>>> import numpy as np
>>> import numpy.linalg as la
>>> np.set_printoptions(precision=3, suppress=True, linewidth=200, legacy="1.25")
>>> rng = np.random.default_rng(79)
>>> K = np.triu(rng.random((4, 4)) < 0.6, 1).astype(int)
>>> K = K + K.T
>>> K
array([[0, 1, 0, 1],
       [1, 0, 1, 1],
       [0, 1, 0, 0],
       [1, 1, 0, 0]])
>>> # equal to its transpose
>>> round(float(la.det(K)), 3)
1.0
>>> np.allclose(K, K.T)
True
>>> K.inv()
Traceback (most recent call last):
  File "<python-input-10>", line 1, in <module>
    K.inv()
    ^^^^^
AttributeError: 'numpy.ndarray' object has no attribute 'inv'
>>> J = np.array([[5.0, 0.0, 4.0], [0.0, 5.0, 0.0], [4.0, 0.0, 5.0]])
>>> # splits into 2 blocks
>>> round(float(np.abs(la.eigvals(J)).max()), 3)
9.0
>>> np.allclose(J @ J.T, J.T @ J)
True
>>> np.sort(np.abs(la.eigvals(J)))
array([1., 5., 9.])
>>> np.allclose(J, J.T)
True
>>> J @ J
array([[41.,  0., 40.],
       [ 0., 25.,  0.],
       [40.,  0., 41.]])
>>> la.matrix_power(J, 4)
array([[3281.,    0., 3280.],
       [   0.,  625.,    0.],
       [3280.,    0., 3281.]])
>>> M = np.array([[1, 2, -2, 1, 0],
...     [1, 1, -2, 2, 0],
...     [0, 0, 0, 2, 1],
...     [1, 1, -2, 2, 0]])
>>> left, sig, vt = la.svd(M)
>>> vecs = vt[:(sig > 1e-8).sum()]
>>> vec = M[1] + 3 * M[3] + rng.integers(2) * np.eye(5)[4]
>>> vec
array([ 4.,  4., -8.,  8.,  0.])
>>> np.diag(vecs.T @ vecs)
array([0.154, 0.872, 0.615, 0.872, 0.487])
>>> la.matrix_rank(np.vstack([M, vec]))
3
>>> rank = la.matrix_rank(M)
>>> rank
3
>>> ns = la.svd(M)[2][rank:].T
>>> ns @ ns.T
array([[ 0.846, -0.077,  0.308, -0.077,  0.154],
       [-0.077,  0.128,  0.154,  0.128, -0.256],
       [ 0.308,  0.154,  0.385,  0.154, -0.308],
       [-0.077,  0.128,  0.154,  0.128, -0.256],
       [ 0.154, -0.256, -0.308, -0.256,  0.513]])
>>> np.allclose(M @ ns, 0)
True
>>> np.round(M @ ns, 3) + 0
array([[0., 0.],
       [0., 0.],
       [0., 0.],
       [0., 0.]])
>>> la.matrix_rank(M.T @ M), la.matrix_rank(M @ M.T)
(3, 3)
>>> ns.shape
(5, 2)
>>> th = np.radians(60)
>>> R = np.eye(5)
>>> R[4, 4] = R[2, 2] = np.cos(th)
>>> R[4, 2], R[2, 4] = -np.sin(th), np.sin(th)
>>> R
array([[ 1.   ,  0.   ,  0.   ,  0.   ,  0.   ],
       [ 0.   ,  1.   ,  0.   ,  0.   ,  0.   ],
       [ 0.   ,  0.   ,  0.5  ,  0.   ,  0.866],
       [ 0.   ,  0.   ,  0.   ,  1.   ,  0.   ],
       [ 0.   ,  0.   , -0.866,  0.   ,  0.5  ]])
>>> Y = M @ R.T
>>> np.round(la.det(R), 3), np.trace(R)
(1.0, 4.0)
>>> np.unique(M.round(6), axis=0).shape
(3, 5)
>>> la.lstsq(M[:-1].T, M[-1])[2]
3
>>> round(np.trace(la.pinv(M) @ M), 3)
3.0
>>> np.round(M @ la.pinv(M) @ M, 3) + 0
array([[ 1.,  2., -2.,  1.,  0.],
       [ 1.,  1., -2.,  2.,  0.],
       [ 0.,  0.,  0.,  2.,  1.],
       [ 1.,  1., -2.,  2.,  0.]])
>>> np.abs(np.diag(la.qr(M)[1])) > 1e-9
array([ True,  True, False,  True])
